In [1]: import numpy as np

In [2]: np.set_printoptions(precision=2, suppress=True, linewidth=200, legacy="1.25")

In [3]: tidy = lambda a: np.round(a, 2) + 0

In [4]: X = np.loadtxt("a.csv", delimiter=",")

In [5]: X
Out[5]: 
array([[ 1.,  3., -1.],
       [-2., -6.,  1.],
       [ 2.,  6.,  1.]])

In [6]: # rank 2

In [7]: print(np.unique(X.round(6), axis=0).shape)
(3, 3)

In [8]: np.allclose(X[:-1].T @ np.linalg.lstsq(X[:-1].T, X[-1])[0], X[-1])
Out[8]: True

In [9]: np.abs(np.diag(np.linalg.qr(X)[1])) > 1e-9
Out[9]: array([ True, False,  True])

In [10]: [round(float(x), 2) for x in np.linalg.svd(X, compute_uv=False)[:3]]
Out[10]: [9.49, 1.7, 0.0]

In [11]: np.argsort(-np.linalg.norm(X, axis=0).round(6), kind="stable")[:3]
Out[11]: array([1, 0, 2])

In [12]: tidy(np.poly(X))
Out[12]: array([ 1.,  4., -9.,  0.])

In [13]: print(tidy(np.linalg.det(X[::-1])))
0.0

In [14]: tidy(np.linalg.det(2 * X)), tidy(np.linalg.det(X))
Out[14]: (0.0, 0.0)

In [15]: np.einsum("ij,ji->", X, X)
Out[15]: 34.0

In [16]: m1 = np.loadtxt("x.csv", delimiter=",")

In [17]: print(m1)
[[ 0. -7.  0.]
 [ 0.  0.  9.]
 [ 8.  0.  0.]]

In [18]: vec = np.array([0, 3, 3])

In [19]: h = np.maximum(m1 @ vec, 0)

In [20]: m1 * (h > 1e-9)[:, None]
Out[20]: 
array([[ 0., -0.,  0.],
       [ 0.,  0.,  9.],
       [ 0.,  0.,  0.]])

In [21]: np.maximum(m1 @ (3 * vec), 0)
Out[21]: array([ 0., 81.,  0.])

In [22]: m1.T @ h
Out[22]: array([  0.,   0., 243.])

In [23]: np.flatnonzero(h > 1e-9)
Out[23]: array([1])

In [24]: O, r_ = np.linalg.qr(m1)

In [25]: O.shape, r_.shape
Out[25]: ((3, 3), (3, 3))

In [26]: print(O)
[[ 0.  1.  0.]
 [-0.  0. -1.]
 [-1.  0.  0.]]

In [27]: abs(r_[0, 0]), tidy(np.linalg.norm(m1[:, 0]))
Out[27]: (8.0, 8.0)

In [28]: (m1 + m1.T) / 2
Out[28]: 
array([[ 0. , -3.5,  4. ],
       [-3.5,  0. ,  4.5],
       [ 4. ,  4.5,  0. ]])

In [29]: tidy(np.linalg.det(m1))
Out[29]: -504.0

In [30]: tidy(np.abs(np.linalg.eigvals(m1)).max())
Out[30]: 7.96

In [31]: np.allclose(m1 @ m1.T, m1.T @ m1)
Out[31]: False

In [32]: tidy(np.linalg.matrix_power(m1, 2))
Out[32]: 
array([[  0.,   0., -63.],
       [ 72.,   0.,   0.],
       [  0., -56.,   0.]])

In [33]: tidy(np.sort(np.abs(np.linalg.eigvals(m1))))
Out[33]: array([7.96, 7.96, 7.96])

In [34]: m1 @ m1
Out[34]: 
array([[  0.,   0., -63.],
       [ 72.,   0.,   0.],
       [  0., -56.,   0.]])

In [35]: W1 = np.array([[0, -3, -2, -3, -3], [-2, 1, 2, 2, 2], [-1, -1, -1, 3, 3]])

In [36]: c = np.array([9, 1, 0, 4, 8])

In [37]: H = np.maximum(m1 @ W1 + c, 0)

In [38]: H
Out[38]: 
array([[23.,  0.,  0.,  0.,  0.],
       [ 0.,  0.,  0., 31., 35.],
       [ 9.,  0.,  0.,  0.,  0.]])

In [39]: print(tidy((H > 0).mean(axis=0)))
[0.67 0.   0.   0.33 0.33]

In [40]: (H > 0).astype(int)
Out[40]: 
array([[1, 0, 0, 0, 0],
       [0, 0, 0, 1, 1],
       [1, 0, 0, 0, 0]])

In [41]: cent = np.array([[4, 2], [5, 1], [4, 4], [0, 0], [5, 1]])

In [42]: print(W1 @ cent)
[[-38 -14]
 [ 15   7]
 [  2  -4]]

In [43]: H @ cent
Out[43]: 
array([[ 92.,  46.],
       [175.,  35.],
       [ 36.,  18.]])

In [44]: (H @ cent).round(6).argmax(axis=1)
Out[44]: array([0, 0, 0])

In [45]: E = np.load("test18.npy")

In [46]: tidy(E)
Out[46]: 
array([[ 0.88, -0.43, -0.19],
       [-0.43, -0.56, -0.71],
       [-0.19, -0.71,  0.68]])

In [47]: rng = np.random.default_rng(18)

In [48]: lab = rng.permutation(3)

In [49]: lab
Out[49]: array([0, 2, 1])

In [50]: A2 = E[lab][:, lab]

In [51]: tidy(np.trace(A2))
Out[51]: 1.0

In [52]: arr = np.array([[2, -4, -2, -2], [2, -4, -2, -1], [0, 0, 0, -2]])

In [53]: Uu, sigma, VT = np.linalg.svd(X)

In [54]: vecs = VT[:(sigma > 1e-8).sum()]

In [55]: vec = X[1] + -2 * X[0] + rng.integers(2) * np.eye(3)[1]

In [56]: print(vec)
[ -4. -12.   3.]

In [57]: np.allclose(vecs.T @ vecs @ vec, vec)
Out[57]: True

In [58]: tidy(np.diag(vecs.T @ vecs))
Out[58]: array([0.1, 0.9, 1. ])

In [59]: tidy(np.linalg.norm(vec - vecs.T @ vecs @ vec))
Out[59]: 0.0

In [60]: ang = np.radians(120)

In [61]: r_ = np.eye(4)

In [62]: r_[1, 1] = r_[3, 3] = np.cos(ang)

In [63]: r_[1, 3], r_[3, 1] = -np.sin(ang), np.sin(ang)

In [64]: tidy(r_)
Out[64]: 
array([[ 1.  ,  0.  ,  0.  ,  0.  ],
       [ 0.  , -0.5 ,  0.  , -0.87],
       [ 0.  ,  0.  ,  1.  ,  0.  ],
       [ 0.  ,  0.87,  0.  , -0.5 ]])

In [65]: A2 = arr @ r_.T

In [66]: np.allclose(arr @ arr.T, A2 @ A2.T)
Out[66]: True

In [67]: tidy(np.abs(A2 - arr).max(axis=0))
Out[67]: array([0.  , 7.73, 0.  , 3.  ])

In [68]: print(tidy(np.linalg.det(r_)), tidy(np.trace(r_)))
1.0 1.0

In [69]: f = np.array([2, 5])

In [70]: np.correlate(arr[2], arr[1], "full")
Out[70]: array([ 0,  0,  0,  2,  4,  8, -4])

In [71]: A = np.array([[17.08, 19.04, -12.99, -9.87],
    ...:     [20.02, 30.01, -0.05, -10.95],
    ...:     [22.14, 24.04, -18.01, -12.97],
    ...:     [29.01, 33.0, -21.04, -17.02]])

In [72]: lab = rng.permutation(3)

In [73]: lab
Out[73]: array([2, 1, 0])

In [74]: A2 = X[lab][:, lab]

In [75]: np.trace(A2)
Out[75]: -4.0

In [76]: A2
Out[76]: 
array([[ 1.,  6.,  2.],
       [ 1., -6., -2.],
       [-1.,  3.,  1.]])

In [77]: np.diag(A2)
Out[77]: array([ 1., -6.,  1.])

In [78]: tidy(np.sort(np.abs(np.linalg.eigvals(A2))))
Out[78]: array([0.  , 1.61, 5.61])

In [79]: tidy(np.linalg.det(A2)), tidy(np.linalg.det(X[lab]))
Out[79]: (0.0, 0.0)

In [80]: Uu, sigma, VT = np.linalg.svd(A2, full_matrices=False)

In [81]: tidy(np.cumsum(sigma ** 2) / np.sum(sigma ** 2))
Out[81]: array([0.97, 1.  , 1.  ])

In [82]: np.allclose(Uu * sigma @ VT, A2)
Out[82]: True

In [83]: print(tidy(Uu.T @ A2 @ VT.T))
[[9.49 0.   0.  ]
 [0.   1.7  0.  ]
 [0.   0.   0.  ]]

In [84]: t3 = np.stack([A, 3 * A, A[::-1]])

In [85]: tidy(np.einsum("bij,cij->bc", t3, t3))
Out[85]: 
array([[ 6565.33, 19696.  ,  5745.43],
       [19696.  , 59088.01, 17236.28],
       [ 5745.43, 17236.28,  6565.33]])

In [86]: W0 = np.loadtxt("data.csv", delimiter=",")

In [87]: W0
Out[87]: 
array([[ 12.,  27.,  27.],
       [ -2.,  21.,  13.],
       [ 19.,  30.,  34.],
       [-14.,  -6., -14.]])

In [88]: # rank 2

In [89]: def softmax(z):
    ...:     e = np.exp(z - z.max(axis=-1, keepdims=True))
    ...:     return e / e.sum(axis=-1, keepdims=True)
    ...: 

In [90]: tidy(softmax(10 * m1[2]))
Out[90]: array([1., 0., 0.])

In [91]: tidy(softmax(m1[2]))
Out[91]: array([1., 0., 0.])

In [92]: scores = m1 @ m1.T / np.sqrt(3)

In [93]: tidy(softmax(scores + np.triu(np.full(scores.shape, -np.inf), 1)))
Out[93]: 
array([[1., 0., 0.],
       [0., 1., 0.],
       [0., 0., 1.]])

In [94]: softmax(scores).round(6).argmax(axis=1)
Out[94]: array([0, 1, 2])

In [95]: np.argsort(-np.linalg.norm(A, axis=0).round(6), kind="stable")[:3]
Out[95]: array([1, 0, 2])

In [96]: np.linalg.matrix_rank(A, rtol=0.1)
Out[96]: 2

In [97]: np.linalg.cond(A) > 100
Out[97]: True

In [98]: W1 = np.array([[-1, -8], [9, 4], [-1, 3]])

In [99]: c = np.array([0, 7])

In [100]: H = np.maximum(E @ W1 + c, 0)

In [101]: np.linalg.matrix_rank(H)
Out[101]: 1

In [102]: cent = np.array([[0, -1, 1], [-2, 2, -3]])

In [103]: print((H @ cent).round(6).argmax(axis=1))
[0 1 1]

In [104]: M = np.loadtxt("mat.csv", delimiter=",")

In [105]: M
Out[105]: 
array([[ 3.,  0.,  0.,  0.],
       [ 0.,  0., -3.,  0.],
       [ 0.,  0.,  0., -1.],
       [ 0.,  1.,  0.,  0.]])

In [106]: # 2 blocks once reordered

In [107]: tidy(softmax(M).sum(axis=1))
Out[107]: array([1., 1., 1., 1.])

In [108]: tidy(softmax(10 * M[1]))
Out[108]: array([0.33, 0.33, 0.  , 0.33])

In [109]: scores = M @ M.T / np.sqrt(4)

In [110]: tidy(softmax(scores)[1] @ M)
Out[110]: array([ 0.03,  0.01, -2.9 , -0.01])

In [111]: vec = np.array([-2, 1, -1, -1])

In [112]: h = np.maximum(M @ vec, 0)

In [113]: np.maximum(M @ vec, 0) - np.maximum(-M @ vec, 0)
Out[113]: array([-6.,  3.,  1.,  1.])

In [114]: M.T @ h
Out[114]: array([ 0.,  1., -9., -1.])

In [115]: tidy(np.tanh(M @ vec))
Out[115]: array([-1.  ,  1.  ,  0.76,  0.76])

In [116]: np.maximum(M @ (3 * vec), 0)
Out[116]: array([0., 9., 3., 3.])

In [117]: h
Out[117]: array([0., 3., 1., 1.])

In [118]: M * (h > 1e-9)[:, None]
Out[118]: 
array([[ 0.,  0.,  0.,  0.],
       [ 0.,  0., -3.,  0.],
       [ 0.,  0.,  0., -1.],
       [ 0.,  1.,  0.,  0.]])

In [119]: data = np.load("run10.npy")

In [120]: data
Out[120]: 
array([[12,  0, -7],
       [ 0,  4, -4],
       [-7, -4, 12]])

In [121]: A2 = X / np.sqrt((X ** 2).mean(axis=1, keepdims=True))

In [122]: np.linalg.matrix_rank(A2) == np.linalg.matrix_rank(X)
Out[122]: True

In [123]: np.linalg.matrix_rank(X - X.mean(axis=1, keepdims=True))
Out[123]: 2

In [124]: tidy(X - X.mean(axis=1, keepdims=True))
Out[124]: 
array([[ 0.  ,  2.  , -2.  ],
       [ 0.33, -3.67,  3.33],
       [-1.  ,  3.  , -2.  ]])

In [125]: w, vecs = np.linalg.eigh(data)

In [126]: vec = np.array([0, 0, 3])

In [127]: tidy(np.linalg.eigvalsh(data[1:, 1:]))
Out[127]: array([ 2.34, 13.66])

In [128]: vec @ data @ vec / (vec @ vec), tidy(w[0]), tidy(w[-1])
Out[128]: (12.0, 1.35, 19.53)
